$ python -q
>>> import numpy as np
>>> np.set_printoptions(precision=3, suppress=True, linewidth=200, legacy="1.25")
>>> rnd = lambda a: np.round(a, 3) + 0
>>> J = np.minimum.outer(np.arange(1, 5), np.arange(1, 5)) * 2
>>> print(J)
[[2 2 2 2]
 [2 4 4 4]
 [2 4 6 6]
 [2 4 6 8]]
>>> # symmetric, so the eigenvalues are real
>>> Lm = np.linalg.cholesky(J)
>>> rnd(J / np.sqrt(np.outer(np.diag(J), np.diag(J))))
array([[1.   , 0.707, 0.577, 0.5  ],
       [0.707, 1.   , 0.816, 0.707],
       [0.577, 0.816, 1.   , 0.866],
       [0.5  , 0.707, 0.866, 1.   ]])
>>> print(rnd(Lm @ Lm.T))
[[2. 2. 2. 2.]
 [2. 4. 4. 4.]
 [2. 4. 6. 6.]
 [2. 4. 6. 8.]]
>>> print(rnd(Lm))
[[1.414 0.    0.    0.   ]
 [1.414 1.414 0.    0.   ]
 [1.414 1.414 1.414 0.   ]
 [1.414 1.414 1.414 1.414]]
>>> print(rnd(np.linalg.norm(J, 1)), rnd(np.linalg.norm(J, np.inf)))
20.0 20.0
>>> evals, evecs = np.linalg.eigh(J)
>>> np.unique(evals.round(6) + 0, return_counts=True)[1]
array([1, 1, 1, 1])
>>> rnd(evals)
array([ 0.566,  0.852,  2.   , 16.582])
>>> rnd(np.abs(evecs[:, -1]))
array([0.228, 0.429, 0.577, 0.657])
>>> rnd(evecs.T @ evecs)
array([[1., 0., 0., 0.],
       [0., 1., 0., 0.],
       [0., 0., 1., 0.],
       [0., 0., 0., 1.]])
>>> rnd(evals.sum()), np.trace(J)
(20.0, 20)
>>> Y = np.array([[1, 3], [0, 3]])
>>> Z = np.array([[2, 0, 2], [1, 1, 2], [-2, 1, 0]])
>>> X = np.kron(Y, Z)
>>> X
array([[ 2,  0,  2,  6,  0,  6],
       [ 1,  1,  2,  3,  3,  6],
       [-2,  1,  0, -6,  3,  0],
       [ 0,  0,  0,  6,  0,  6],
       [ 0,  0,  0,  3,  3,  6],
       [ 0,  0,  0, -6,  3,  0]])
>>> np.allclose(X @ X.T, X.T @ X)
False
>>> print(np.linalg.matrix_power(X, 4))
[[  -14    10     0 -1680  1200     0]
 [  -15    11     0 -1800  1320     0]
 [    5    -5    -4   600  -600  -480]
 [    0     0     0 -1134   810     0]
 [    0     0     0 -1215   891     0]
 [    0     0     0   405  -405  -324]]
